% python3 -q
>>> import numpy as np
>>> import numpy.linalg as la
>>> np.set_printoptions(suppress=True, linewidth=160)
>>> tidy = lambda a: np.round(a, 4) + 0
>>> f = np.array([2, 0, 1, -1]) + 0.5
>>> X = np.outer(f, f) / (f @ f)
>>> tidy(X)
array([[ 0.6944,  0.1389,  0.4167, -0.1389],
       [ 0.1389,  0.0278,  0.0833, -0.0278],
       [ 0.4167,  0.0833,  0.25  , -0.0833],
       [-0.1389, -0.0278, -0.0833,  0.0278]])
>>> def softmax(z):
...     e = np.exp(z - z.max(axis=-1, keepdims=True))
...     return e / e.sum(axis=-1, keepdims=True)
... 
>>> tidy(softmax(X).sum(axis=1))
array([1., 1., 1., 1.])
>>> tidy(softmax(X[2]))
array([0.3155, 0.2261, 0.2671, 0.1914])
>>> S = X @ X.T / np.sqrt(4)
>>> tidy(softmax(S + np.triu(np.full(S.shape, -np.inf), 1)))
array([[1.    , 0.    , 0.    , 0.    ],
       [0.5139, 0.4861, 0.    , 0.    ],
       [0.3615, 0.306 , 0.3326, 0.    ],
       [0.2397, 0.2534, 0.2464, 0.2605]])
>>> tidy(softmax(S))
array([[0.3042, 0.2304, 0.2648, 0.2006],
       [0.2605, 0.2464, 0.2534, 0.2397],
       [0.2821, 0.2388, 0.2595, 0.2197],
       [0.2397, 0.2534, 0.2464, 0.2605]])
>>> evals, evecs = la.eigh(X)
>>> tidy(evecs.T @ X @ evecs)
array([[0., 0., 0., 0.],
       [0., 0., 0., 0.],
       [0., 0., 0., 0.],
       [0., 0., 0., 1.]])
>>> tidy(evecs.T @ evecs)
array([[1., 0., 0., 0.],
       [0., 1., 0., 0.],
       [0., 0., 1., 0.],
       [0., 0., 0., 1.]])
>>> tidy(evals.sum()), np.trace(X)
(np.float64(1.0), np.float64(1.0))
>>> tidy(evals)
array([0., 0., 0., 1.])
>>> Z = np.array([[-0.2, -1.9, 0.5, 1.1, 0.0],
...     [-0.7, -0.7, -1.3, 0.3, -0.6],
...     [-0.1, -2.0, -0.7, -1.2, 0.6]])
>>> rng = np.random.default_rng(98)
>>> J = np.array([[-5, 3, 5],
...     [-2, 0, 0],
...     [0, -1, -3],
...     [1, -5, 3],
...     [-1, 3, -1],
...     [-5, -4, 0],
...     [1, 5, 4],
...     [3, 0, 0],
...     [3, 0, -3],
...     [3, -5, -5],
...     [-1, -1, 2],
...     [3, 5, -5],
...     [0, -2, -2],
...     [5, 0, 5],
...     [-2, 1, 2],
...     [-4, -3, -4],
...     [-1, -5, 2],
...     [-1, -4, -2],
...     [-2, -1, 4],
...     [-4, -4, 5],
...     [5, -5, 4],
...     [-5, -2, -5],
...     [2, -5, 3],
...     [2, -2, 5],
...     [-1, 2, -4],
...     [-1, 5, -3]]) @ Z + 0.1 * rng.normal(size=(26, 5))
>>> tidy(J)
array([[ -1.7088,  -2.7245,  -9.8439, -10.5311,   1.2428],
       [  0.5066,   3.7693,  -0.941 ,  -2.1612,   0.0254],
       [  0.9513,   6.7362,   3.5465,   3.2933,  -1.2901],
       [  3.0477,  -4.4745,   5.0189,  -4.0149,   4.755 ],
       [ -1.7694,   1.781 ,  -3.7578,   1.2504,  -2.3409],
       [  3.8473,  12.3244,   2.7947,  -6.7177,   2.3662],
       [ -4.1389, -13.4678,  -8.8268,  -2.0871,  -0.7048],
       [ -0.6465,  -5.7018,   1.5407,   3.358 ,  -0.029 ],
       [ -0.2126,   0.2442,   3.5924,   6.8451,  -1.6482],
       [  3.3341,   7.7563,  11.4501,   8.0519,  -0.0934],
       [  0.8468,  -1.5435,  -0.734 ,  -3.8529,   1.8172],
       [ -3.4442,   0.803 ,  -1.5304,  10.9671,  -6.0343],
       [  1.7057,   5.3908,   3.9134,   1.7714,  -0.0171],
       [ -1.5145, -19.4153,  -0.9219,  -0.5437,   2.8137],
       [ -0.3525,  -0.8882,  -3.66  ,  -4.2669,   0.5421],
       [  3.226 ,  17.7282,   4.6781,  -0.4081,  -0.6123],
       [  3.4887,   1.4012,   4.6687,  -4.9269,   4.4848],
       [  3.1855,   8.6975,   6.0007,   0.2121,   1.1335],
       [  0.4238,  -3.5607,  -2.5124,  -7.5049,   2.9863],
       [  3.2216,   0.2564,  -0.2532, -11.5393,   5.5115],
       [  1.9975, -14.039 ,   6.1743,  -0.8199,   5.2943],
       [  2.8875,  20.896 ,   3.7392,   0.0775,  -1.8054],
       [  2.8768,  -6.3414,   5.2731,  -2.8586,   4.775 ],
       [  0.549 , -12.325 ,   0.1069,  -4.4345,   4.3223],
       [ -0.9382,   8.5399,  -0.2545,   4.1449,  -3.7846],
       [ -2.9872,   4.4535,  -4.8624,   3.8872,  -4.8701]])
>>> Z = J[[10, 21]].astype(float)
>>> for _ in range(4):
...     lab = la.norm(J[:, None] - Z, axis=-1).argmin(axis=1)
...     Z = np.array([J[lab == j].mean(axis=0) for j in range(2)])
... 
>>> lab
array([0, 0, 1, 0, 0, 1, 0, 0, 0, 1, 0, 0, 1, 0, 0, 1, 0, 1, 0, 0, 0, 1, 0, 0, 1, 0])
>>> tidy(Z)
array([[ 0.0102, -3.9874, -0.6372, -1.8463,  1.2746],
       [ 2.2749, 11.0087,  4.4835,  1.3032, -0.5129]])
>>> tidy(Z[1] - Z[0])
array([ 2.2647, 14.9961,  5.1207,  3.1495, -1.7875])
>>> np.bincount(lab)
array([18,  8])
>>> C2 = np.cov(J, rowvar=False)
>>> C2.shape
(5, 5)
>>> tidy(np.corrcoef(J[:, 1], J[:, 0])[0, 1])
np.float64(0.4074)
>>> np.argsort(-J.std(axis=0).round(6), kind="stable")
array([1, 3, 2, 4, 0])
>>> cen = J - J.mean(axis=0)
>>> Uu, s, Vt = la.svd(cen, full_matrices=False)
>>> np.abs(Uu[:, 0]).argmax()
np.int64(21)
>>> tidy(cen.mean(axis=0))
array([0., 0., 0., 0., 0.])
>>> (np.sign(Uu[:, 0]) == np.sign(Uu[0, 0])).astype(int)
array([1, 0, 0, 1, 0, 0, 1, 1, 0, 0, 1, 0, 0, 1, 1, 0, 0, 0, 1, 1, 1, 0, 1, 1, 0, 0])
>>> np.searchsorted(np.cumsum(s ** 2) / (s ** 2).sum(), 0.9) + 1
np.int64(3)
>>> tidy(np.abs(Vt[-1]))
array([0.6529, 0.1569, 0.0294, 0.1717, 0.7203])
>>> tidy(s)
array([49.459 , 28.7964, 25.6404,  0.5927,  0.3965])
>>> la.matrix_rank(cen)
np.int64(5)
